% ipython --no-banner

In [1]: import numpy as np

In [2]: np.set_printoptions(suppress=True, linewidth=140)

In [3]: tidy = lambda a: np.round(a, 2) + 0

In [4]: m1 = np.array([[-2, -6, 9, 27], [0, 4, 0, -18], [-2, -6, -9, -27], [0, 4, 0, 18]])

In [5]: M2 = m1[0, 0] * m1[1:] - np.outer(m1[1:, 0], m1[0])

In [6]: M2
Out[6]: 
array([[  0,  -8,   0,  36],
       [  0,   0,  36, 108],
       [  0,  -8,   0, -36]])

In [7]: np.linalg.matrix_rank(M2), np.linalg.matrix_rank(m1)
Out[7]: (np.int64(3), np.int64(4))

In [8]: blk = np.stack([M2, -1 * M2, M2[::-1]])

In [9]: blk.sum(axis=0)
Out[9]: 
array([[  0,  -8,   0, -36],
       [  0,   0,  36, 108],
       [  0,  -8,   0,  36]])

In [10]: (blk @ M2.T).shape
Out[10]: (3, 3, 3)

In [11]: q, R = np.linalg.qr(m1)

In [12]: tidy(q)
Out[12]: 
array([[-0.71,  0.  ,  0.71,  0.  ],
       [ 0.  , -0.71,  0.  , -0.71],
       [-0.71,  0.  , -0.71,  0.  ],
       [ 0.  , -0.71,  0.  ,  0.71]])

In [13]: q.shape, R.shape
Out[13]: ((4, 4), (4, 4))

In [14]: M2 = np.array([[1, 1], [0, 0]])

In [15]: cent = np.kron(M2, m1)

In [16]: tidy(np.linalg.norm(cent, 2)), tidy(np.linalg.norm(M2, 2) * np.linalg.norm(m1, 2))
Out[16]: (np.float64(66.64), np.float64(66.64))

In [17]: tidy(np.linalg.det(m1[::-1]))
Out[17]: np.float64(5184.0)

In [18]: tidy(np.linalg.det(2 * m1)), tidy(np.linalg.det(m1))
Out[18]: (np.float64(82944.0), np.float64(5184.0))

In [19]: np.einsum("ij,ji->", m1, m1)
Out[19]: np.int64(245)

In [20]: np.kron(np.eye(2, dtype=int), m1)
Out[20]: 
array([[ -2,  -6,   9,  27,   0,   0,   0,   0],
       [  0,   4,   0, -18,   0,   0,   0,   0],
       [ -2,  -6,  -9, -27,   0,   0,   0,   0],
       [  0,   4,   0,  18,   0,   0,   0,   0],
       [  0,   0,   0,   0,  -2,  -6,   9,  27],
       [  0,   0,   0,   0,   0,   4,   0, -18],
       [  0,   0,   0,   0,  -2,  -6,  -9, -27],
       [  0,   0,   0,   0,   0,   4,   0,  18]])

In [21]: tidy(np.poly(m1))
Out[21]: array([   1.,  -11.,  -62.,  792., 5184.])

In [22]: arr = np.loadtxt("block14.csv", delimiter=",")

In [23]: arr
Out[23]: 
array([[ -0.4,  -0.6,  -0.1,   0.4,   0.6,   0.4,   0. ],
       [ -0.5,  -1.2,  -0.5,   1.5,  -0.5,  -0.1,  -2. ],
       [ -0.7,  -0.1,  -1.2,  -0.1,  -1.2,   1.1,   0.4],
       [ -0.6,   1.9,   0.1,  -1.8,   1.7,   0. ,   1. ],
       [ -8. ,  -6. ,   4. , -48. ,   2. ,  -8. ,  14. ],
       [ -0.1,  -0.9,   1.3,  -1.9,  -1.6,  -0.4,  -0.7],
       [ -0.4,  -0.2,  -0.4,   0.4,   1. ,   0.3,   0.1],
       [ -0.6,   0.8,   0. ,  -0.6,   0.2,  -0.2,  -0.4],
       [ -0.3,   0.3,   0.1,   0.6,   0.3,  -0.3,   0.5],
       [  1.5,   0.4,  -0.1,  -0.1,   0.2,  -0.3,   0. ],
       [  0.1,   0. ,   1.2,   0.3,  -1. ,   0.6,   1.2],
       [  1.4,   0.5,  -1. ,  -0.7,  -1.3,   0.9,   0. ],
       [  1.5,  -1. ,  -1.4,  -0.6,  -0.6,   1. ,   1.2],
       [  0.1,  -0.6,   1. ,  -0.1,   0.9,   1.2,  -1.9],
       [ -0.5,   0.1,  -1.7,   1.4,  -0.8,   0.6,   0.7],
       [  0.4,  -2.5,  -1.9,   1.6,   1.8,   0.3,  -0.3],
       [ -2.2,  -1. ,   0.5,   0.9,  -0.3,  -1.6,   0.3],
       [  1.2,  -1.4,   0.1,   0.1,  -0.3,  -0.5,   1.4],
       [  0. ,   0.2,  -0.6,   0.2,  -0.2,  -0.5,  -0.6],
       [  0.2,   0.7,  -0.3,  -1.3,  -1. ,  -1. ,  -0.3],
       [ -1.1,  -0.4,   0.1,  -0.9,   0.2,   1.4,  -1.2],
       [ -1.2,   1.5,  -0.5,  -0.1,   1.4,  -0.1,   0.1],
       [ -1.1,  -0.9,  -1.2,  -0.1,  -0.2,   0.6,  -0.5],
       [  2.3,   0.2,  -1.1,  -0.2,   0.2,   0.3,  -2.3],
       [ -0.2,  -0.4,  -1.1,  -1. ,  -0.6,   0.5,   2.3],
       [ -0.9,  -0.8,   1.8,  -0.2,   0.7,  -0.6,   0.7],
       [  0.4,   0.9,   0.4,  -0.7,   1. ,  -0.5,   0.9],
       [  0.3,   1. ,   0.6,  -0.3,   0.9,   0.2,  -0.1],
       [  1. ,  -1.3,   0.2,  -0.5,   0.2,  -0.9,  -1.3],
       [  1.1,  -0.3,  -1.4,   0.8,  -0.9,  -0.6,   0. ],
       [  0.5,   2.2,  -0.9,   0.3,   1.2,  -1.2,   0.2]])

In [24]: cen = arr - arr.mean(axis=0)

In [25]: U, sigma, Vt = np.linalg.svd(cen, full_matrices=False)

In [26]: tidy((sigma ** 2).sum() ** 2 / (sigma ** 4).sum())
Out[26]: np.float64(1.12)

In [27]: np.linalg.matrix_rank(cen)
Out[27]: np.int64(7)

In [28]: tidy(Vt[0] * np.sign(Vt[0, np.abs(Vt[0]).argmax()]))
Out[28]: array([ 0.16,  0.11, -0.09,  0.93, -0.04,  0.15, -0.27])

In [29]: tidy(np.abs(Vt[-1]))
Out[29]: array([0.2 , 0.09, 0.47, 0.03, 0.21, 0.79, 0.24])

In [30]: tidy(sigma ** 2 / (sigma ** 2).sum())
Out[30]: array([0.94, 0.01, 0.01, 0.01, 0.01, 0.01, 0.  ])

In [31]: z = arr[:, 1] > np.median(arr[:, 1])

In [32]: u = arr[z].mean(axis=0) - arr[~z].mean(axis=0)

In [33]: tidy((((arr - arr.mean(axis=0)) @ u > 0) == z).mean())
Out[33]: np.float64(0.55)

In [34]: tidy(u)
Out[34]: array([ 0.79,  1.93, -0.4 ,  2.77, -0.04,  0.41, -0.67])

In [35]: M2 = arr / np.sqrt((arr ** 2).mean(axis=1, keepdims=True))

In [36]: tidy(M2[24])
Out[36]: array([-0.18, -0.37, -1.01, -0.92, -0.55,  0.46,  2.11])

In [37]: np.linalg.matrix_rank(M2) == np.linalg.matrix_rank(arr)
Out[37]: np.True_

In [38]: cov = np.cov(arr, rowvar=False)

In [39]: np.argwhere(np.triu(np.abs(np.corrcoef(arr.T)) > 0.8, 1))
Out[39]: 
array([[0, 3],
       [3, 5],
       [3, 6],
       [5, 6]])

In [40]: np.median(arr, axis=0)
Out[40]: array([-0.1, -0.2, -0.1, -0.1,  0.2, -0.1,  0. ])

In [41]: tidy(np.corrcoef(arr[:, 0], arr[:, 6])[0, 1])
Out[41]: np.float64(-0.79)

In [42]: cov.shape
Out[42]: (7, 7)

In [43]: tidy(np.corrcoef(arr.T))
Out[43]: 
array([[ 1.  ,  0.6 , -0.64,  0.82, -0.36,  0.75, -0.79],
       [ 0.6 ,  1.  , -0.44,  0.7 , -0.11,  0.6 , -0.63],
       [-0.64, -0.44,  1.  , -0.67,  0.3 , -0.66,  0.59],
       [ 0.82,  0.7 , -0.67,  1.  , -0.35,  0.89, -0.93],
       [-0.36, -0.11,  0.3 , -0.35,  1.  , -0.36,  0.31],
       [ 0.75,  0.6 , -0.66,  0.89, -0.36,  1.  , -0.84],
       [-0.79, -0.63,  0.59, -0.93,  0.31, -0.84,  1.  ]])

In [44]: data = 3 * np.eye(9) + np.ones((9, 9))

In [45]: data
Out[45]: 
array([[4., 1., 1., 1., 1., 1., 1., 1., 1.],
       [1., 4., 1., 1., 1., 1., 1., 1., 1.],
       [1., 1., 4., 1., 1., 1., 1., 1., 1.],
       [1., 1., 1., 4., 1., 1., 1., 1., 1.],
       [1., 1., 1., 1., 4., 1., 1., 1., 1.],
       [1., 1., 1., 1., 1., 4., 1., 1., 1.],
       [1., 1., 1., 1., 1., 1., 4., 1., 1.],
       [1., 1., 1., 1., 1., 1., 1., 4., 1.],
       [1., 1., 1., 1., 1., 1., 1., 1., 4.]])

In [46]: vals, evecs = np.linalg.eigh(data)

In [47]: x = np.array([0, 5, 1, 2, 4, 4, 0, 0, 5])

In [48]: tidy(np.linalg.eigvalsh(data[1:, 1:]))
Out[48]: array([ 3.,  3.,  3.,  3.,  3.,  3.,  3., 11.])

In [49]: tidy(evecs * np.abs(vals) @ evecs.T)
Out[49]: 
array([[4., 1., 1., 1., 1., 1., 1., 1., 1.],
       [1., 4., 1., 1., 1., 1., 1., 1., 1.],
       [1., 1., 4., 1., 1., 1., 1., 1., 1.],
       [1., 1., 1., 4., 1., 1., 1., 1., 1.],
       [1., 1., 1., 1., 4., 1., 1., 1., 1.],
       [1., 1., 1., 1., 1., 4., 1., 1., 1.],
       [1., 1., 1., 1., 1., 1., 4., 1., 1.],
       [1., 1., 1., 1., 1., 1., 1., 4., 1.],
       [1., 1., 1., 1., 1., 1., 1., 1., 4.]])

In [50]: np.abs(data).sum(axis=1).max(), tidy(np.abs(vals).max())
Out[50]: (np.float64(12.0), np.float64(12.0))

In [51]: tidy(evecs * np.maximum(vals, 0) @ evecs.T)
Out[51]: 
array([[4., 1., 1., 1., 1., 1., 1., 1., 1.],
       [1., 4., 1., 1., 1., 1., 1., 1., 1.],
       [1., 1., 4., 1., 1., 1., 1., 1., 1.],
       [1., 1., 1., 4., 1., 1., 1., 1., 1.],
       [1., 1., 1., 1., 4., 1., 1., 1., 1.],
       [1., 1., 1., 1., 1., 4., 1., 1., 1.],
       [1., 1., 1., 1., 1., 1., 4., 1., 1.],
       [1., 1., 1., 1., 1., 1., 1., 4., 1.],
       [1., 1., 1., 1., 1., 1., 1., 1., 4.]])

In [52]: (np.sign(evecs[:, -1].round(6)) == np.sign(evecs[0, -1].round(6))).astype(int)
Out[52]: array([1, 1, 1, 1, 1, 1, 1, 1, 1])

In [53]: tidy(evecs * np.sqrt(vals) @ evecs.T)
Out[53]: 
array([[1.92, 0.19, 0.19, 0.19, 0.19, 0.19, 0.19, 0.19, 0.19],
       [0.19, 1.92, 0.19, 0.19, 0.19, 0.19, 0.19, 0.19, 0.19],
       [0.19, 0.19, 1.92, 0.19, 0.19, 0.19, 0.19, 0.19, 0.19],
       [0.19, 0.19, 0.19, 1.92, 0.19, 0.19, 0.19, 0.19, 0.19],
       [0.19, 0.19, 0.19, 0.19, 1.92, 0.19, 0.19, 0.19, 0.19],
       [0.19, 0.19, 0.19, 0.19, 0.19, 1.92, 0.19, 0.19, 0.19],
       [0.19, 0.19, 0.19, 0.19, 0.19, 0.19, 1.92, 0.19, 0.19],
       [0.19, 0.19, 0.19, 0.19, 0.19, 0.19, 0.19, 1.92, 0.19],
       [0.19, 0.19, 0.19, 0.19, 0.19, 0.19, 0.19, 0.19, 1.92]])

In [54]: rng = np.random.default_rng(817)

In [55]: theta = rng.uniform(0, 2 * np.pi, 13)

In [56]: q, _ = np.linalg.qr(np.array([[1.7, 0.6], [1.1, 0.2], [-0.8, -1.6]]))

In [57]: X = 20 * np.c_[np.cos(theta), np.sin(theta)] @ q.T

In [58]: tidy(X)
Out[58]: 
array([[-16.32, -11.52,   0.92],
       [  3.27,   5.06,  19.07],
       [ 14.71,  11.53,   7.13],
       [-11.66, -10.14, -12.69],
       [ 13.29,  10.94,  10.18],
       [  4.87,   6.11,  18.41],
       [  4.83,   6.08,  18.43],
       [ 14.59,   8.95, -10.34],
       [ 14.01,   8.35, -11.58],
       [ -6.36,  -1.85,  18.87],
       [ 11.6 ,   6.13, -15.09],
       [ 10.54,   5.22, -16.18],
       [  7.73,   2.92, -18.21]])

In [59]: cen = X - X.mean(axis=0)

In [60]: U, sigma, Vt = np.linalg.svd(cen, full_matrices=False)

In [61]: np.abs(U[:, 0]).argmax()
Out[61]: np.int64(9)

In [62]: np.abs(Vt[0]).argmax()
Out[62]: np.int64(2)

In [63]: (np.sign(U[:, 0]) == np.sign(U[0, 0])).astype(int)
Out[63]: array([1, 1, 1, 0, 1, 1, 1, 0, 0, 1, 0, 0, 0])

In [64]: tidy(cen.mean(axis=0))
Out[64]: array([0., 0., 0.])

In [65]: W0 = np.load("x.npy")

In [66]: W0
Out[66]: 
array([[ 1,  0,  0,  0,  0,  0,  0,  0],
       [ 2,  1,  0,  0,  0,  0,  0,  0],
       [ 0,  2,  1,  0,  0,  0,  0,  0],
       [ 1,  2, -2,  1,  0,  0,  0,  0],
       [ 0, -2,  1, -1,  1,  0,  0,  0],
       [-2,  2, -1,  0,  2,  1,  0,  0],
       [ 0,  1, -2, -1,  1,  2,  1,  0],
       [-2,  1,  0,  2,  1, -1, -1,  1]])

In [67]: (W0 + W0.T) / 2
Out[67]: 
array([[ 1. ,  1. ,  0. ,  0.5,  0. , -1. ,  0. , -1. ],
       [ 1. ,  1. ,  1. ,  1. , -1. ,  1. ,  0.5,  0.5],
       [ 0. ,  1. ,  1. , -1. ,  0.5, -0.5, -1. ,  0. ],
       [ 0.5,  1. , -1. ,  1. , -0.5,  0. , -0.5,  1. ],
       [ 0. , -1. ,  0.5, -0.5,  1. ,  1. ,  0.5,  0.5],
       [-1. ,  1. , -0.5,  0. ,  1. ,  1. ,  1. , -0.5],
       [ 0. ,  0.5, -1. , -0.5,  0.5,  1. ,  1. , -0.5],
       [-1. ,  0.5,  0. ,  1. ,  0.5, -0.5, -0.5,  1. ]])

In [68]: np.allclose(W0, W0.T)
Out[68]: False

In [69]: np.linalg.matrix_power(W0, 4)
Out[69]: 
array([[  1,   0,   0,   0,   0,   0,   0,   0],
       [  8,   1,   0,   0,   0,   0,   0,   0],
       [ 24,   8,   1,   0,   0,   0,   0,   0],
       [ -4, -16,  -8,   1,   0,   0,   0,   0],
       [-22,   8,  16,  -4,   1,   0,   0,   0],
       [-40, -20,  24, -12,   8,   1,   0,   0],
       [-74, -48,  30, -26,  28,   8,   1,   0],
       [ 43,  18, -14,  24, -30, -16,  -4,   1]])

In [70]: W0 @ W0
Out[70]: 
array([[ 1,  0,  0,  0,  0,  0,  0,  0],
       [ 4,  1,  0,  0,  0,  0,  0,  0],
       [ 4,  4,  1,  0,  0,  0,  0,  0],
       [ 6,  0, -4,  1,  0,  0,  0,  0],
       [-5, -4,  4, -2,  1,  0,  0,  0],
       [ 0, -2,  0, -2,  4,  1,  0,  0],
       [-3, -2, -3, -3,  6,  4,  1,  0],
       [ 2,  1,  0,  4, -1, -4, -2,  1]])

In [71]: x = np.array([-5, 0, 2, 5, -8, -7, -9, 9])

In [72]: y = W0 @ x

In [73]: y
Out[73]: array([ -5, -10,   2,  -4, -11, -15, -40,  37])

In [74]: tidy(np.linalg.solve(W0, y + W0[:, 5]))
Out[74]: array([-5.,  0.,  2.,  5., -8., -6., -9.,  9.])

In [75]: tidy(np.linalg.solve(W0, W0[:, 4]))
Out[75]: array([0., 0., 0., 0., 1., 0., 0., 0.])

In [76]: tidy(np.linalg.solve(W0.T, W0[7]))
Out[76]: array([0., 0., 0., 0., 0., 0., 0., 1.])

In [77]: M2 = np.linalg.inv(W0)

In [78]: tidy(np.linalg.cond(W0))
Out[78]: np.float64(118.27)

In [79]: (np.abs(M2) > 1e-9).astype(int)
Out[79]: 
array([[1, 0, 0, 0, 0, 0, 0, 0],
       [1, 1, 0, 0, 0, 0, 0, 0],
       [1, 1, 1, 0, 0, 0, 0, 0],
       [1, 1, 1, 1, 0, 0, 0, 0],
       [1, 1, 1, 1, 1, 0, 0, 0],
       [1, 0, 1, 1, 1, 1, 0, 0],
       [1, 1, 1, 1, 1, 1, 1, 0],
       [1, 1, 1, 1, 0, 1, 1, 1]])

In [80]: tidy(np.linalg.det(W0) * M2)
Out[80]: 
array([[ 1.,  0.,  0.,  0.,  0.,  0.,  0.,  0.],
       [-2.,  1.,  0.,  0.,  0.,  0.,  0.,  0.],
       [ 4., -2.,  1.,  0.,  0.,  0.,  0.,  0.],
       [11., -6.,  2.,  1.,  0.,  0.,  0.,  0.],
       [ 3., -2.,  1.,  1.,  1.,  0.,  0.,  0.],
       [ 4.,  0., -1., -2., -2.,  1.,  0.,  0.],
       [10., -9.,  5.,  4.,  3., -2.,  1.,  0.],
       [-7.,  4., -1., -1.,  0., -1.,  1.,  1.]])

In [81]: tidy(W0 @ M2)
Out[81]: 
array([[1., 0., 0., 0., 0., 0., 0., 0.],
       [0., 1., 0., 0., 0., 0., 0., 0.],
       [0., 0., 1., 0., 0., 0., 0., 0.],
       [0., 0., 0., 1., 0., 0., 0., 0.],
       [0., 0., 0., 0., 1., 0., 0., 0.],
       [0., 0., 0., 0., 0., 1., 0., 0.],
       [0., 0., 0., 0., 0., 0., 1., 0.],
       [0., 0., 0., 0., 0., 0., 0., 1.]])

In [82]: x = np.array([0, 3, 3, 2, 2, 1, 5, 0])

In [83]: (W0 @ x).argmax()
Out[83]: np.int64(2)

In [84]: np.linalg.norm(W0 @ x) <= np.linalg.norm(W0, 2) * np.linalg.norm(x) + 1e-9
Out[84]: np.True_

In [85]: np.sign((W0 @ x).round(6))
Out[85]: array([ 0,  1,  1,  1, -1,  1,  1,  1])

In [86]: W0 @ np.eye(8)[2]
Out[86]: array([ 0.,  0.,  1., -2.,  1., -1., -2.,  0.])

In [87]: np.einsum("ij,j->i", W0, x)
Out[87]: array([ 0,  3,  9,  2, -3,  8,  4,  3])

In [88]: F = np.load("test19.npy")

In [89]: F
Out[89]: 
array([[0, 1, 0, 0, 0, 0, 0],
       [0, 0, 1, 0, 0, 0, 0],
       [1, 0, 0, 0, 0, 0, 0],
       [0, 0, 0, 0, 0, 0, 1],
       [0, 0, 0, 0, 1, 0, 0],
       [0, 0, 0, 0, 0, 1, 0],
       [0, 0, 0, 1, 0, 0, 0]])

In [90]: x = np.array([2, 5, 3, -1, -4, -2, 4])

In [91]: y = arr @ x

In [92]: tidy(np.linalg.solve(arr.T @ arr, arr.T @ y))
Out[92]: array([ 2.,  5.,  3., -1., -4., -2.,  4.])

In [93]: tidy(np.linalg.pinv(arr) @ arr)
Out[93]: 
array([[1., 0., 0., 0., 0., 0., 0.],
       [0., 1., 0., 0., 0., 0., 0.],
       [0., 0., 1., 0., 0., 0., 0.],
       [0., 0., 0., 1., 0., 0., 0.],
       [0., 0., 0., 0., 1., 0., 0.],
       [0., 0., 0., 0., 0., 1., 0.],
       [0., 0., 0., 0., 0., 0., 1.]])

In [94]: y = y + 0.3 * rng.normal(size=31)

In [95]: tidy(y)
Out[95]: 
array([ -7.58, -15.8 ,  -1.27,   7.81,  77.78,   5.43,  -7.45,   0.83,   1.87,   4.36,  11.13,   6.32,  -0.43, -12.95,  -2.29, -27.83,
        -2.49,   3.53,  -1.46,   8.56, -11.52,  -1.47, -12.53,  -7.92,   5.64,   0.77,   7.99,   3.73,  -7.77,   0.4 ,   7.14])

In [96]: c, *_ = np.linalg.lstsq(arr, y)

In [97]: [round(float(np.linalg.norm(np.linalg.solve(arr.T @ arr + lam * np.eye(7), arr.T @ y))), 2) for lam in (0, 1, 10, 100)]
Out[97]: [8.59, 8.27, 6.3, 2.33]
